% ipython --no-banner

In [1]: import numpy as np

In [2]: np.set_printoptions(suppress=True, linewidth=160)

In [3]: feats, _ = np.linalg.qr(np.array([[0.0, -1.0, -0.2, 0.4, -2.2],
   ...:     [-1.3, 0.4, 0.4, -0.2, 0.5],
   ...:     [-0.3, -2.2, 0.1, -0.9, 1.3],
   ...:     [-1.5, -0.1, -1.0, 0.3, 0.1],
   ...:     [0.1, -0.3, 0.2, -0.2, 0.0]]))

In [4]: feats.round(2) + 0
Out[4]: 
array([[ 0.  , -0.41, -0.18, -0.9 ,  0.  ],
       [ 0.65,  0.2 ,  0.7 , -0.23, -0.07],
       [ 0.15, -0.88,  0.21,  0.36, -0.15],
       [ 0.75,  0.  , -0.64,  0.13,  0.15],
       [-0.05, -0.12,  0.18,  0.02,  0.97]])

In [5]: P = np.triu(np.array([[8, 3, 1, 5, 1],
   ...:     [8, 5, 8, 1, 7],
   ...:     [0, 4, 4, 8, 2],
   ...:     [5, 9, 7, 5, 9],
   ...:     [1, 0, 9, 8, 3]]), 1) + np.eye(5)

In [6]: Y = P @ feats @ np.linalg.inv(P)

In [7]: np.linalg.matrix_rank(Y)
Out[7]: np.int64(5)

In [8]: round(float(np.trace(Y)), 2), round(np.trace(feats), 2)
Out[8]: (1.51, np.float64(1.51))

In [9]: print(np.round(np.linalg.det(Y), 2))
1.0

In [10]: np.round(np.abs(np.linalg.eigvals(feats)).max(), 2)
Out[10]: np.float64(1.0)

In [11]: np.round((feats - feats.T) / 2, 2)
Out[11]: 
array([[ 0.  , -0.53, -0.16, -0.82,  0.02],
       [ 0.53,  0.  ,  0.79, -0.11,  0.03],
       [ 0.16, -0.79,  0.  ,  0.5 , -0.17],
       [ 0.82,  0.11, -0.5 ,  0.  ,  0.07],
       [-0.02, -0.03,  0.17, -0.07,  0.  ]])

In [12]: np.allclose(feats, feats.T)
Out[12]: False

In [13]: np.round(np.sort(np.abs(np.linalg.eigvals(feats))), 2)
Out[13]: array([1., 1., 1., 1., 1.])

In [14]: np.round(np.linalg.eigvals(feats).sum().real, 2)
Out[14]: np.float64(1.51)

In [15]: np.round(np.kron(np.eye(2, dtype=int), feats), 2) + 0
Out[15]: 
array([[ 0.  , -0.41, -0.18, -0.9 ,  0.  ,  0.  ,  0.  ,  0.  ,  0.  ,  0.  ],
       [ 0.65,  0.2 ,  0.7 , -0.23, -0.07,  0.  ,  0.  ,  0.  ,  0.  ,  0.  ],
       [ 0.15, -0.88,  0.21,  0.36, -0.15,  0.  ,  0.  ,  0.  ,  0.  ,  0.  ],
       [ 0.75,  0.  , -0.64,  0.13,  0.15,  0.  ,  0.  ,  0.  ,  0.  ,  0.  ],
       [-0.05, -0.12,  0.18,  0.02,  0.97,  0.  ,  0.  ,  0.  ,  0.  ,  0.  ],
       [ 0.  ,  0.  ,  0.  ,  0.  ,  0.  ,  0.  , -0.41, -0.18, -0.9 ,  0.  ],
       [ 0.  ,  0.  ,  0.  ,  0.  ,  0.  ,  0.65,  0.2 ,  0.7 , -0.23, -0.07],
       [ 0.  ,  0.  ,  0.  ,  0.  ,  0.  ,  0.15, -0.88,  0.21,  0.36, -0.15],
       [ 0.  ,  0.  ,  0.  ,  0.  ,  0.  ,  0.75,  0.  , -0.64,  0.13,  0.15],
       [ 0.  ,  0.  ,  0.  ,  0.  ,  0.  , -0.05, -0.12,  0.18,  0.02,  0.97]])

In [16]: f = np.array([-7, 5, 8, 2, -6])

In [17]: Y = feats + np.outer(f, np.eye(5)[2])

In [18]: np.linalg.matrix_rank(Y - feats)
Out[18]: np.int64(1)

In [19]: rng = np.random.default_rng(491)

In [20]: idx = rng.permutation(5)

In [21]: idx
Out[21]: array([0, 3, 2, 1, 4])

In [22]: Y = feats[idx][:, idx]

In [23]: round(np.linalg.det(Y), 2), round(float(np.linalg.det(feats[idx])), 2)
Out[23]: (np.float64(1.0), -1.0)

In [24]: Y.round(2) + 0
Out[24]: 
array([[ 0.  , -0.9 , -0.18, -0.41,  0.  ],
       [ 0.75,  0.13, -0.64,  0.  ,  0.15],
       [ 0.15,  0.36,  0.21, -0.88, -0.15],
       [ 0.65, -0.23,  0.7 ,  0.2 , -0.07],
       [-0.05,  0.02,  0.18, -0.12,  0.97]])

In [25]: np.allclose(Y, feats)
Out[25]: False

In [26]: print(np.round(np.sort(np.abs(np.linalg.eigvals(Y))), 2))
[1. 1. 1. 1. 1.]
